$ python3 -q
>>> import numpy as np
>>> from numpy import linalg as LA
>>> np.set_printoptions(suppress=True, linewidth=160)
>>> F = np.load("arr.npy")
>>> print(F)
[[1 0 0 0]
 [2 2 0 0]
 [0 0 1 0]
 [0 0 2 2]]
>>> O, vecs = LA.qr(F[:, :1])[0], LA.qr(F[:, 1:])[0]
>>> sv = LA.svd(O.T @ vecs, compute_uv=False)
>>> print((sv > 0.9).sum())
0
>>> print(sv.round(2))
[0.89]
>>> print(round(LA.norm(O @ O.T - vecs @ vecs.T, 2), 2))
1.0
>>> W0 = np.load("out6.npy")
>>> print(W0)
[[3 2 0 2 2 2 1 2 3 3]
 [3 3 2 0 2 2 2 1 2 3]
 [3 3 3 2 0 2 2 2 1 2]
 [2 3 3 3 2 0 2 2 2 1]
 [1 2 3 3 3 2 0 2 2 2]
 [2 1 2 3 3 3 2 0 2 2]
 [2 2 1 2 3 3 3 2 0 2]
 [2 2 2 1 2 3 3 3 2 0]
 [0 2 2 2 1 2 3 3 3 2]
 [2 0 2 2 2 1 2 3 3 3]]
>>> B = LA.inv(W0)
>>> print(B.round(2))
[[ 0.11 -0.03  0.13  0.05 -0.11  0.03 -0.05  0.12 -0.29  0.11]
 [ 0.11  0.11 -0.03  0.13  0.05 -0.11  0.03 -0.05  0.12 -0.29]
 [-0.29  0.11  0.11 -0.03  0.13  0.05 -0.11  0.03 -0.05  0.12]
 [ 0.12 -0.29  0.11  0.11 -0.03  0.13  0.05 -0.11  0.03 -0.05]
 [-0.05  0.12 -0.29  0.11  0.11 -0.03  0.13  0.05 -0.11  0.03]
 [ 0.03 -0.05  0.12 -0.29  0.11  0.11 -0.03  0.13  0.05 -0.11]
 [-0.11  0.03 -0.05  0.12 -0.29  0.11  0.11 -0.03  0.13  0.05]
 [ 0.05 -0.11  0.03 -0.05  0.12 -0.29  0.11  0.11 -0.03  0.13]
 [ 0.13  0.05 -0.11  0.03 -0.05  0.12 -0.29  0.11  0.11 -0.03]
 [-0.03  0.13  0.05 -0.11  0.03 -0.05  0.12 -0.29  0.11  0.11]]
>>> print(np.round(LA.inv(B), 2) + 0)
[[3. 2. 0. 2. 2. 2. 1. 2. 3. 3.]
 [3. 3. 2. 0. 2. 2. 2. 1. 2. 3.]
 [3. 3. 3. 2. 0. 2. 2. 2. 1. 2.]
 [2. 3. 3. 3. 2. 0. 2. 2. 2. 1.]
 [1. 2. 3. 3. 3. 2. 0. 2. 2. 2.]
 [2. 1. 2. 3. 3. 3. 2. 0. 2. 2.]
 [2. 2. 1. 2. 3. 3. 3. 2. 0. 2.]
 [2. 2. 2. 1. 2. 3. 3. 3. 2. 0.]
 [0. 2. 2. 2. 1. 2. 3. 3. 3. 2.]
 [2. 0. 2. 2. 2. 1. 2. 3. 3. 3.]]
>>> print(round(float(LA.cond(W0)), 2))
11.02
>>> print(round(float(LA.norm(B[3] - B[5])), 2))
0.55
>>> print(np.round(LA.norm(B, axis=0), 2))
[0.4 0.4 0.4 0.4 0.4 0.4 0.4 0.4 0.4 0.4]
>>> print(round(float(LA.norm(B) ** 2 / LA.norm(B, 2) ** 2), 2))
5.17
>>> print(round(B[3] @ B[5], 2))
0.0
>>> print(round(float(LA.norm(B[3], 1)), 2), round(float(LA.norm(B[3], np.inf)), 2))
1.02 0.29
>>> print(np.round(LA.norm(B, axis=1), 2))
[0.4 0.4 0.4 0.4 0.4 0.4 0.4 0.4 0.4 0.4]
>>> T = np.stack([W0, -2 * W0, W0[::-1]])
>>> print(T.shape)
(3, 10, 10)
>>> print(np.round(LA.norm(T, axis=(1, 2)), 2))
[21.91 43.82 21.91]
>>> rng = np.random.default_rng(960207)
>>> labels = rng.permutation(10)
>>> B = W0[:, labels] * rng.choice([-1, 1], 10)
>>> print(B)
[[-2 -1 -2  2 -3  0  3 -2  2 -3]
 [ 0 -2 -2  2 -3  2  2 -1  3 -3]
 [-2 -2  0  2 -2  3  1 -2  3 -3]
 [-3 -2 -2  0 -1  3  2 -2  3 -2]
 [-3  0 -3  2 -2  3  2 -2  2 -1]
 [-3 -2 -3  3 -2  2  2  0  1 -2]
 [-2 -3 -3  3 -2  1  0 -2  2 -2]
 [-1 -3 -2  3  0  2  2 -3  2 -2]
 [-2 -3 -1  2 -2  2  3 -3  2  0]
 [-2 -2 -2  1 -3  2  3 -3  0 -2]]
>>> left, _, Vh = LA.svd(W0.T @ B)
>>> print(labels)
[3 6 4 5 9 2 8 7 1 0]
>>> E = np.load("m.npy")
>>> print(E)
[[ 0.02  0.14 -0.98  0.14]
 [ 0.14  0.98  0.14 -0.02]
 [-0.98  0.14  0.02  0.14]
 [ 0.14 -0.02  0.14  0.98]]
>>> vec = np.array([4, -8, -5, -2])
>>> print(4 - LA.matrix_rank(E - np.eye(4), tol=1e-8))
3
>>> print(np.round(np.sort(np.abs(np.degrees(np.angle(LA.eigvals(E))))), 2))
[  0.   0.   0. 180.]
>>> print(np.round(np.abs(LA.eigvals(E)), 2))
[1. 1. 1. 1.]
>>> print(round(LA.det(E), 2))
-1.0
>>> print(np.round(E.T @ (E @ vec), 2))
[ 4. -8. -5. -2.]
>>> print(np.round(LA.inv(E), 2))
[[ 0.02  0.14 -0.98  0.14]
 [ 0.14  0.98  0.14 -0.02]
 [-0.98  0.14  0.02  0.14]
 [ 0.14 -0.02  0.14  0.98]]
>>> m1 = np.load("block2.npy")
>>> print(m1)
[[27. 25. 20.  5.  0.  0. 20.]
 [25. 27. 20.  5.  0.  0. 20.]
 [20. 20. 18.  4.  0.  0. 16.]
 [ 5.  5.  4.  3.  0.  0.  4.]
 [ 0.  0.  0.  0.  2.  0.  0.]
 [ 0.  0.  0.  0.  0.  2.  0.]
 [20. 20. 16.  4.  0.  0. 18.]]
>>> print(LA.cond(m1) > 100)
False
>>> print(np.argsort(-LA.norm(m1, axis=0).round(6), kind="stable")[:3])
[0 1 2]
>>> A = np.loadtxt("run2.csv", delimiter=",")
>>> print(A)
[[ 0.3 -1.3 -0.8  1.6  0.2 -1.2  0.7 -0.6 -0.8 -0.5]
 [-0.1 -1.1 -0.3 -0.3  0.7  1.1  0.3 -0.5 -0.9  0.7]
 [-2.5 -0.7  0.4 -0.1  0.6  0.   0.5  0.4  0.6  0.3]
 [-0.1  0.6 -0.5 -0.7 -1.4  0.7 -1.1  1.4 -0.6  0.1]
 [ 1.5  1.8  1.1  0.7  1.3  1.   0.6  0.   0.3  1.3]
 [ 1.4  0.1  0.4  0.9 -0.5 -2.1  0.5  1.   2.7 -2.5]
 [-1.1 -0.1  1.4 -0.5 -0.3 -0.9  0.4  0.4  0.5 -1.7]
 [ 0.4 -1.5 -0.7 -0.2  0.  -1.2 -0.8 -0.5 -0.8  0.8]
 [-1.7  0.  -0.1  0.8  0.3 -1.   0.6 -0.4  0.2 -0.3]]
>>> def softmax(z):
...     e = np.exp(z - z.max(axis=-1, keepdims=True))
...     return e / e.sum(axis=-1, keepdims=True)
... 
>>> print(np.round(softmax(A).sum(axis=1), 2))
[1. 1. 1. 1. 1. 1. 1. 1. 1.]
>>> att = A @ A.T / np.sqrt(10)
>>> print(np.round(softmax(att)[6] @ A, 2))
[-0.41 -0.13  0.69  0.15 -0.2  -1.1   0.41  0.48  1.04 -1.43]
>>> print(np.round(softmax(att), 2) + 0)
[[0.54 0.05 0.03 0.01 0.02 0.09 0.03 0.13 0.1 ]
 [0.11 0.37 0.11 0.06 0.09 0.01 0.03 0.15 0.06]
 [0.03 0.06 0.53 0.03 0.02 0.02 0.12 0.03 0.17]
 [0.02 0.05 0.04 0.67 0.04 0.03 0.05 0.06 0.03]
 [0.01 0.02 0.01 0.01 0.92 0.01 0.01 0.01 0.01]
 [0.   0.   0.   0.   0.   0.99 0.01 0.   0.  ]
 [0.03 0.01 0.1  0.03 0.01 0.3  0.41 0.02 0.09]
 [0.2  0.11 0.04 0.05 0.02 0.03 0.03 0.48 0.06]
 [0.13 0.04 0.22 0.02 0.02 0.09 0.13 0.05 0.29]]
>>> print(np.round(softmax(att + np.triu(np.full(att.shape, -np.inf), 1)), 2) + 0)
[[1.   0.   0.   0.   0.   0.   0.   0.   0.  ]
 [0.23 0.77 0.   0.   0.   0.   0.   0.   0.  ]
 [0.05 0.09 0.86 0.   0.   0.   0.   0.   0.  ]
 [0.03 0.07 0.06 0.85 0.   0.   0.   0.   0.  ]
 [0.01 0.02 0.01 0.01 0.95 0.   0.   0.   0.  ]
 [0.   0.   0.   0.   0.   1.   0.   0.   0.  ]
 [0.03 0.02 0.11 0.03 0.01 0.34 0.46 0.   0.  ]
 [0.21 0.11 0.05 0.05 0.02 0.03 0.03 0.5  0.  ]
 [0.13 0.04 0.22 0.02 0.02 0.09 0.13 0.05 0.29]]
>>> J = np.loadtxt("x.csv", delimiter=",")
>>> print(J)
[[-37.11   5.03  10.87  50.88   1.84  35.91  -0.9   62.95 -21.95  23.95 -26.9   41.09]
 [ 27.97   4.12 -20.09 -20.11  -8.02  -0.07  -3.94 -36.04   8.06  16.01 -12.09 -27.91]
 [-17.97   0.     9.16  18.9    2.97   9.11   1.14  26.85  -8.19   1.09  -3.07  18.92]
 [-14.94   2.91   2.97  23.05  -0.08  17.95  -1.09  26.93 -10.03  13.88 -14.98  17.03]
 [-33.07   3.12  11.98  41.94   2.89  26.88   0.05  53.91 -18.02  15.03 -18.1   35.99]
 [  2.   -10.01  14.   -25.96   8.14 -36.07   5.83 -17.76  11.95 -44.13  42.    -6.03]]
>>> print(round(LA.norm(J), 2))
192.63
>>> print(LA.matrix_rank(J))
6
>>> print(np.round(J.sum(axis=0), 2))
[-73.12   5.17  28.89  88.7    7.74  53.71   1.09 116.84 -38.18  25.83 -33.14  79.09]
>>> print(np.unravel_index(np.abs(J).argmax(), J.shape))
(np.int64(0), np.int64(7))
>>> print(np.round(J.sum(axis=1), 2))
[145.66 -72.11  58.91  63.6  122.6  -56.04]
>>> J[:, 12]
Traceback (most recent call last):
  File "<python-input-59>", line 1, in <module>
    J[:, 12]
    ~^^^^^^^
IndexError: index 12 is out of bounds for axis 1 with size 12
